% python3 -q
>>> import numpy as np
>>> np.set_printoptions(precision=2, suppress=True, linewidth=120, sign=" ")
>>> arr = np.loadtxt("dump.csv", delimiter=",")
>>> arr
array([[  3.,   4.,   5.,   6.,   7.],
       [  8.,   9.,  10.,  11.,  12.],
       [ 13.,  14.,  15.,  16.,  17.],
       [ 18.,  19.,  20.,  21.,  22.],
       [ 23.,  24.,  25.,  26.,  27.]])
>>> np.abs(np.diag(np.linalg.qr(arr)[1])) > 1e-9
array([ True,  True, False, False, False])
>>> np.unique(arr.round(6), axis=0).shape
(5, 5)
>>> x = np.array([1, -2, 2, 1, 1])
>>> a = np.maximum(arr @ x, 0)
>>> np.tanh(arr @ x)
array([ 1.,  1.,  1.,  1.,  1.])
>>> arr * (a > 1e-9)[:, None]
array([[  3.,   4.,   5.,   6.,   7.],
       [  8.,   9.,  10.,  11.,  12.],
       [ 13.,  14.,  15.,  16.,  17.],
       [ 18.,  19.,  20.,  21.,  22.],
       [ 23.,  24.,  25.,  26.,  27.]])
>>> w1 = np.array([[1, 2, 1, -1, 2],
...     [0, 1, -2, 1, 2],
...     [0, 1, 0, -2, 0],
...     [-2, 1, 0, 1, -1],
...     [-1, -2, -2, 1, 0]])
>>> b = np.array([0, 0, 1, -2, -1])
>>> act = np.maximum(arr @ w1 + b, 0)
>>> (act > 0).astype(int)
array([[ 0,  1,  0,  1,  1],
       [ 0,  1,  0,  1,  1],
       [ 0,  1,  0,  1,  1],
       [ 0,  1,  0,  1,  1],
       [ 0,  1,  0,  1,  1]])
>>> W2 = np.array([[2, 3, 0], [-2, 2, 0], [-1, 1, -1], [2, -2, 3], [3, 1, 1]])
>>> act @ W2
array([[  11.,   17.,   13.],
       [  26.,   62.,   28.],
       [  41.,  107.,   43.],
       [  56.,  152.,   58.],
       [  71.,  197.,   73.]])
>>> (act @ W2).round(6).argmax(axis=1)
array([ 1,  1,  1,  1,  1])
>>> w1 @ W2
array([[  1,  12,  -2],
       [  8,   0,   7],
       [ -6,   6,  -6],
       [ -7,  -7,   2],
       [  6, -11,   5]])
>>> [round(float(x), 2) for x in np.linalg.svd(arr, compute_uv=False)[:3]]
[83.16, 3.01, 0.0]
>>> np.linalg.matrix_rank(arr, rtol=0.1)
np.int64(1)
>>> round(np.linalg.norm(arr, 2) / np.linalg.norm(arr), 2)
np.float64(1.0)
>>> np.linalg.cond(arr) > 100
np.True_
>>> np.argsort(-np.linalg.norm(arr, axis=0).round(6), kind="stable")[:3]
array([ 4,  3,  2])
